% ipython --no-banner

In [1]: import numpy as np

In [2]: np.set_printoptions(suppress=True, linewidth=200)

In [3]: E = np.load("run15.npy")

In [4]: E
Out[4]: 
array([[0, 0, 1, 0, 1, 1],
       [0, 0, 1, 1, 0, 1],
       [1, 1, 0, 0, 1, 0],
       [0, 1, 0, 0, 1, 0],
       [1, 0, 1, 1, 0, 0],
       [1, 1, 0, 0, 0, 0]])

In [5]: w, vecs = np.linalg.eigh(E)

In [6]: np.unique(w.round(6) + 0, return_counts=True)[1]
Out[6]: array([1, 1, 1, 1, 1, 1])

In [7]: round(float(w.sum()), 1), np.trace(E)
Out[7]: (-0.0, np.int64(0))

In [8]: np.round(vecs @ np.diag(w) @ vecs.T, 1) + 0
Out[8]: 
array([[0., 0., 1., 0., 1., 1.],
       [0., 0., 1., 1., 0., 1.],
       [1., 1., 0., 0., 1., 0.],
       [0., 1., 0., 0., 1., 0.],
       [1., 0., 1., 1., 0., 0.],
       [1., 1., 0., 0., 0., 0.]])

In [9]: np.round(vecs.T @ vecs, 1) + 0
Out[9]: 
array([[1., 0., 0., 0., 0., 0.],
       [0., 1., 0., 0., 0., 0.],
       [0., 0., 1., 0., 0., 0.],
       [0., 0., 0., 1., 0., 0.],
       [0., 0., 0., 0., 1., 0.],
       [0., 0., 0., 0., 0., 1.]])

In [10]: np.round(np.abs(vecs[:, -1]), 1)
Out[10]: array([0.5, 0.4, 0.5, 0.3, 0.5, 0.3])

In [11]: np.round(np.linalg.svd(E, compute_uv=False), 1)
Out[11]: array([2.7, 2.2, 1.6, 0.7, 0.6, 0.2])

In [12]: w.round(1)
Out[12]: array([-2.2, -1.6, -0.2,  0.6,  0.7,  2.7])

In [13]: rng = np.random.default_rng(92)

In [14]: idx = rng.permutation(6)

In [15]: Y = E[:, idx] * rng.choice([-1, 1], 6)

In [16]: Y
Out[16]: 
array([[-1, -1,  1,  0,  0,  0],
       [ 0, -1,  1,  0,  1,  0],
       [-1,  0,  0, -1,  0,  1],
       [-1,  0,  0,  0,  0,  1],
       [ 0, -1,  0, -1,  1,  0],
       [ 0,  0,  0, -1,  0,  1]])

In [17]: Uu, _, VT = np.linalg.svd(E.T @ Y)

In [18]: np.round(np.linalg.lstsq(E, Y)[0], 1) + 0
Out[18]: 
array([[ 0.,  0.,  0., -1.,  0.,  0.],
       [ 0.,  0.,  0.,  0.,  0.,  1.],
       [ 0., -1.,  0.,  0.,  0.,  0.],
       [ 0.,  0.,  0.,  0.,  1.,  0.],
       [-1.,  0.,  0.,  0.,  0.,  0.],
       [ 0.,  0.,  1.,  0.,  0.,  0.]])

In [19]: np.round(Uu @ VT, 1) + 0
Out[19]: 
array([[ 0.,  0.,  0., -1.,  0.,  0.],
       [ 0.,  0.,  0.,  0.,  0.,  1.],
       [ 0., -1.,  0.,  0.,  0.,  0.],
       [ 0.,  0.,  0.,  0.,  1.,  0.],
       [-1.,  0.,  0.,  0.,  0.,  0.],
       [ 0.,  0.,  1.,  0.,  0.,  0.]])
